>>> import numpy as np
>>> np.set_printoptions(suppress=True, linewidth=120)
>>> E = np.load("m.npy")
>>> E
array([[ 0.6, -2.8,  0.6, -0.9, -1.4, -3.1, -0.4, -3.9],
       [ 0.8, -0.5, -1.5, -1.4, -0.1,  0.6, -1.5, -1.1],
       [ 0.7,  3.8, -1.5, -4.8,  3.8, -2.1, -0.2, -3.7],
       [-3.4,  2.6,  1.9,  4.1, -3.6, -1.4,  1.6, -0.8],
       [-0.3, -0.2,  0.6,  1.2,  0.4,  2.9,  0.5, -0.4],
       [-1.7, -0.8, -2.2,  4.4, -2.9,  2.3, -1.8,  4.2],
       [ 0.8, -3.6,  1.7, -0.2, -1.9, -2.4, -2.6,  3.1],
       [-2.1, -0.5,  0. , -0.1, -1.5, -1.3, -1.4,  3. ],
       [-1.2, -3.5,  2.1,  2. ,  0.3, -2.9, -2.6, -0.5],
       [ 0.3,  0.5, -2.4, -1. ,  3.1, -2.6, -2.6,  0.9],
       [-2.1, -1.7,  1.3,  2. ,  0.5,  1.4,  2.1,  1.3],
       [ 0.1,  0.2, -2.8,  0.6, -1.8, -0.2, -2.6,  0.5],
       [ 0.1,  2.2, -0.9,  0.9, -2.2,  0.8, -3.2,  4.7],
       [-3.1,  0.5,  2.3,  2.6,  0.3, -1.2,  1.5, -0.5],
       [-3.7, -0.2, -4.7, -3. ,  0.9,  1.7, -0.6, -0.2],
       [ 0.5,  0.2, -2.4, -4.4,  1.2,  1. ,  0.4,  1.8],
       [ 3.7,  0.8,  1.7, -0.2, -2.9,  2.7,  2.2, -4.8],
       [-1.1, -1.6,  1. , -1.8, -1.7,  0.8, -1.1,  2.3],
       [-4. ,  0.9,  2.7,  1.9,  2. ,  0.9,  3. ,  2.3],
       [-1.4, -0.2,  1.6,  1.3,  2.8, -1. , -0.4, -2. ],
       [-3.3, -1.3,  2.4,  1.6,  4.2, -2.3, -3.7,  4.6],
       [-0.4, -1.5, -2.1,  1.1, -3.1,  3.4,  0.5, -3. ],
       [-0.4, -6.1,  0.8, -0.2,  2.1,  1.7,  4.1, -3.7],
       [-0.5, -2.6, -1.8,  0.9, -0.7,  0.5,  2.1,  0.2],
       [ 2.4,  1. , -1.4, -0.5,  0.6, -2.1, -1.6,  1.7],
       [ 0.2,  2.4, -3.3, -0.6,  0. , -0.4,  0.6, -1.6],
       [-5.4,  0.6,  1.1,  0.6,  3.5, -3.8,  1.5,  1.5],
       [ 0.4, -0.8, -1.8,  2.3,  1. , -0.1,  0.4,  3.9],
       [-4. , -3.4,  1. ,  0.1,  5.4, -1. , -1.6,  4.2],
       [-2. ,  1.5,  2.5,  2. ,  2.3,  2. ,  2.4,  0.3],
       [ 1.2,  1.2, -2.8, -1.2, -1.7,  1. , -3.2, -1.7],
       [ 0.9, -0.3, -2.9,  0.8, -1.6, -3.5, -0.4,  3.7],
       [ 3.9, -3.9, -1.8, -1.4, -0.6, -4.2,  1.7,  3.2],
       [-2.7,  4.2, -1.4, -3.5,  1.2,  1. , -1.2,  2.6],
       [-0.5, -1.7,  2.3,  2.2,  0.2, -0.5,  1.4, -2.6]])
>>> vec = np.array([-3, 3, 3, 3, 2, 0, 3, 1])
>>> y = E @ vec
>>> np.round(np.linalg.lstsq(E, y)[0], 1) + 0
array([-3.,  3.,  3.,  3.,  2.,  0.,  3.,  1.])
>>> rng = np.random.default_rng(69)
>>> y = y + 0.1 * rng.normal(size=35)
>>> y.round(1)
array([-18.9, -18.4,  -6. ,  32.7,   7.4,   2.4, -17.1,   0.2,  -2.3, -10.3,  19.8, -17.2,  -2.9,  30.2, -12.8, -15.9,
        -8.1,  -8.3,  44. ,  14.7,  19.9, -14. ,  -2.5,  -3.8, -11.8,  -4.8,  36.2,   5. ,  15.2,  36. , -26.7, -10.6,
       -25.9,   7.5,  11.9])
>>> c, *_ = np.linalg.lstsq(E, y)
>>> c.round(1) + 0
array([-3.,  3.,  3.,  3.,  2.,  0.,  3.,  1.])
>>> np.round(np.linalg.norm(y - E @ c), 1)
np.float64(0.5)
>>> G = np.cov(E, rowvar=False)
>>> np.median(E, axis=0)
array([-0.4, -0.2,  0. ,  0.6,  0.3, -0.2, -0.4,  0.5])
>>> np.round(np.linalg.eigvalsh(G)[::-1], 1)
array([9.6, 8.5, 6.4, 5.5, 3.5, 2.3, 1.8, 1.4])
>>> np.round(np.polyfit(E[:, 6], E[:, 4], 1), 1)
array([0.1, 0.2])
>>> Y = np.c_[E[:, :4] @ np.array([[8, 4, 7, 3], [2, 6, 9, 9], [7, 2, 6, 8], [0, 8, 6, 4]]), np.array([1, -5, -7, -7, -7, -8, -6, 7, 8, -1, -5, -6, -6, -4, -4, 7, 7, 6, -4, 4, 3, 2, 1, 2, -7, -2, 9, -7, 7, -2, 5, -6, -8, -4, 2])]
>>> Y.round(1)
array([[  3.4, -20.4, -22.8, -22.2,   1. ],
       [ -5.1, -14. , -16.3, -19.7,  -5. ],
       [  2.7, -15.8,   1.3,   5.1,  -7. ],
       [ -8.7,  38.6,  35.6,  44.8,  -7. ],
       [  1.4,   8.4,   6.9,   6.9,  -7. ],
       [-30.6,  19.2,  -5.9, -12.3,  -8. ],
       [ 11.1, -16.6, -17.8, -17.2,  -6. ],
       [-17.8, -12.2, -19.8, -11.2,   7. ],
       [ -1.9,  -5.6, -15.3, -10.3,   8. ],
       [-13.4,  -8.6, -13.8, -17.8,  -1. ],
       [-11.1,   0. , -10.2,  -3.2,  -5. ],
       [-18.4,   0.8, -10.7, -17.9,  -6. ],
       [ -1.1,  19. ,  20.5,  16.5,  -6. ],
       [ -7.7,  16. ,  12.2,  24. ,  -4. ],
       [-62.9, -49.4, -73.9, -62.5,  -4. ],
       [-12.4, -36.8, -35.5, -33.5,   7. ],
       [ 43.1,  21.4,  42.1,  31.1,   7. ],
       [ -5. , -26.4, -26.9, -16.9,   6. ],
       [-11.3,  10. ,   7.7,  25.3,  -4. ],
       [ -0.4,   6.8,   5.8,  12. ,   4. ],
       [-12.2,  -3.4, -10.8,   4. ,   3. ],
       [-20.9,  -6. , -22.3, -27.1,   2. ],
       [ -9.8, -38.2, -54.1, -50.5,   1. ],
       [-21.8, -14. , -32.3, -35.7,   2. ],
       [ 11.4,   8.8,  14.4,   3. ,  -7. ],
       [-16.7,   3.8,  -0.4,  -6.6,  -2. ],
       [-34.3, -11. , -22.2,   0.4,   9. ],
       [-11. ,  11.6,  -1.4, -11.2,  -7. ],
       [-31.8, -33.6, -52. , -34.2,   7. ],
       [  4.5,  22. ,  26.5,  35.5,  -2. ],
       [ -7.6,  -3.2,  -4.8, -12.8,   5. ],
       [-13.7,   2.4,  -9. , -20. ,  -6. ],
       [ 10.8, -22.6, -27. , -43.4,  -8. ],
       [-23. , -16.4, -10.5,   4.5,  -4. ],
       [  8.7,  10. ,   8.2,  10.4,   2. ]])
>>> np.round(np.linalg.norm(np.linalg.qr(E)[0].T @ Y, axis=0) ** 2 / ((Y ** 2).sum(axis=0) + 1e-12), 1)
array([1. , 1. , 1. , 1. , 0.3])
>>> np.linalg.matrix_rank(Y)
np.int64(5)
>>> Ac = (E - E.mean(axis=0)) / E.std(axis=0)
>>> np.round(Ac.std(axis=0), 1)
array([1., 1., 1., 1., 1., 1., 1., 1.])
>>> c = np.linalg.lstsq(np.delete(Ac, 4, axis=1), Ac[:, 4])[0]
>>> np.round(1 - np.var(Ac[:, 4] - np.delete(Ac, 4, axis=1) @ c), 1)
np.float64(0.4)
>>> hat = E @ np.linalg.solve(E.T @ E, E.T)
>>> np.round(np.linalg.eigvalsh(hat), 1) + 0
array([0., 0., 0., 0., 0., 0., 0., 0., 0., 0., 0., 0., 0., 0., 0., 0., 0., 0., 0., 0., 0., 0., 0., 0., 0., 0., 0., 1.,
       1., 1., 1., 1., 1., 1., 1.])
>>> np.round(hat @ E[:, 6], 1)
array([-0.4, -1.5, -0.2,  1.6,  0.5, -1.8, -2.6, -1.4, -2.6, -2.6,  2.1, -2.6, -3.2,  1.5, -0.6,  0.4,  2.2, -1.1,
        3. , -0.4, -3.7,  0.5,  4.1,  2.1, -1.6,  0.6,  1.5,  0.4, -1.6,  2.4, -3.2, -0.4,  1.7, -1.2,  1.4])
>>> np.round(np.diag(hat), 1)
array([0.3, 0.1, 0.3, 0.4, 0.1, 0.3, 0.3, 0.1, 0.3, 0.2, 0.1, 0.1, 0.2, 0.1, 0.4, 0.2, 0.2, 0.3, 0.2, 0.1, 0.3, 0.2,
       0.4, 0.1, 0.1, 0.2, 0.3, 0.2, 0.3, 0.2, 0.2, 0.3, 0.5, 0.3, 0.1])
>>> K = np.load("data.npy")
>>> K.round(1)
array([[ 1. ,  0. ,  0. ,  0. ,  0. ,  0. ,  0. ,  0. ,  0. ],
       [ 0. ,  0.3,  0. ,  0. ,  0. ,  1. ,  0. ,  0. ,  0. ],
       [ 0. ,  0. ,  1. ,  0. ,  0. ,  0. ,  0. ,  0. ,  0. ],
       [ 0. ,  0. ,  0. ,  1. ,  0. ,  0. ,  0. ,  0. ,  0. ],
       [ 0. ,  0. ,  0. ,  0. ,  1. ,  0. ,  0. ,  0. ,  0. ],
       [ 0. , -1. ,  0. ,  0. ,  0. ,  0.3,  0. ,  0. ,  0. ],
       [ 0. ,  0. ,  0. ,  0. ,  0. ,  0. ,  1. ,  0. ,  0. ],
       [ 0. ,  0. ,  0. ,  0. ,  0. ,  0. ,  0. ,  1. ,  0. ],
       [ 0. ,  0. ,  0. ,  0. ,  0. ,  0. ,  0. ,  0. ,  1. ]])
>>> T = np.stack([K, 3 * K, K[::-1]])
>>> np.einsum("bij,cij->bc", T, T)
array([[ 9., 27.,  1.],
       [27., 81.,  3.],
       [ 1.,  3.,  9.]])
>>> np.round(T.sum(axis=0), 1)
array([[ 4. ,  0. ,  0. ,  0. ,  0. ,  0. ,  0. ,  0. ,  1. ],
       [ 0. ,  1.2,  0. ,  0. ,  0. ,  3.8,  0. ,  1. ,  0. ],
       [ 0. ,  0. ,  4. ,  0. ,  0. ,  0. ,  1. ,  0. ,  0. ],
       [ 0. , -1. ,  0. ,  4. ,  0. ,  0.3,  0. ,  0. ,  0. ],
       [ 0. ,  0. ,  0. ,  0. ,  5. ,  0. ,  0. ,  0. ,  0. ],
       [ 0. , -3.8,  0. ,  1. ,  0. ,  1.2,  0. ,  0. ,  0. ],
       [ 0. ,  0. ,  1. ,  0. ,  0. ,  0. ,  4. ,  0. ,  0. ],
       [ 0. ,  0.3,  0. ,  0. ,  0. ,  1. ,  0. ,  4. ,  0. ],
       [ 1. ,  0. ,  0. ,  0. ,  0. ,  0. ,  0. ,  0. ,  4. ]])
>>> np.round(np.linalg.norm(T, axis=(1, 2)), 1)
array([3., 9., 3.])
>>> T.shape
(3, 9, 9)
